% ipython --no-banner

In [1]: import numpy as np

In [2]: from numpy import linalg as LA

In [3]: np.set_printoptions(precision=1, suppress=True, linewidth=120)

In [4]: tidy = lambda a: np.round(a, 1) + 0

In [5]: m1 = np.load("arr.npy")

In [6]: print(m1)
[[0 5 1]
 [1 0 5]
 [5 1 0]]

In [7]: proj = np.triu(np.array([[1, -1, -3], [1, -2, -3], [-3, -3, -3]]), 1) + np.eye(3)

In [8]: M2 = proj @ m1 @ LA.inv(proj)

In [9]: print(LA.matrix_rank(M2))
3

In [10]: print(M2)
[[-16. -14. -94.]
 [-14. -17. -88.]
 [  5.   6.  33.]]

In [11]: A = np.loadtxt("mat.csv", delimiter=",")

In [12]: print(A)
[[ 1.  0.  0.]
 [-1.  1.  0.]
 [ 1. -2.  1.]]

In [13]: # triangular, det is the product of the diagonal

In [14]: vals, V = LA.eig(A)

In [15]: print(tidy(np.sort(LA.eigvals(A.T))))
[1. 1. 1.]

In [16]: print(tidy(np.sort(LA.eigvals(LA.inv(A)))))
[1. 1. 1.]

In [17]: print(A @ V[:, 0] - vals[0] * V[:, 0])
[0. 0. 0.]

In [18]: print(np.prod(vals))
1.0

In [19]: print(vals)
[1. 1. 1.]

In [20]: x = np.array([2, -2, 1])

In [21]: target = A @ x

In [22]: print(target)
[ 2. -4.  7.]

In [23]: print(tidy(LA.solve(A, 5 * target)))
[ 10. -10.   5.]

In [24]: print(tidy(LA.solve(A, target)))
[ 2. -2.  1.]

In [25]: print(tidy(LA.solve(A.T, A[1])))
[0. 1. 0.]

In [26]: data = np.loadtxt("a.csv", delimiter=",")

In [27]: print(data)
[[-0.4 -6.2  0. ]
 [-2.  -7.6  0. ]
 [-0.3 -3.7  0. ]
 [-2.3 -7.1  0. ]
 [-1.3 -8.1  0. ]
 [-0.7 -6.   0. ]
 [-2.1 -8.5  0. ]
 [-0.2 -6.2  0. ]
 [-1.9 -8.3  0. ]
 [-1.7 -9.2  0. ]
 [-1.8 -6.6  0. ]
 [-0.9 -5.8  0. ]
 [-2.7 -9.4  0. ]
 [-1.9 -7.6  0. ]]

In [28]: r = LA.matrix_rank(data)

In [29]: print(r)
2

In [30]: null = LA.svd(data)[2][r:].T

In [31]: print(null.shape)
(3, 1)

In [32]: print(data @ null)
[[0.]
 [0.]
 [0.]
 [0.]
 [0.]
 [0.]
 [0.]
 [0.]
 [0.]
 [0.]
 [0.]
 [0.]
 [0.]
 [0.]]

In [33]: print(null[:, 0] / null[np.abs(null[:, 0]).round(6).argmax(), 0])
[0. 0. 1.]
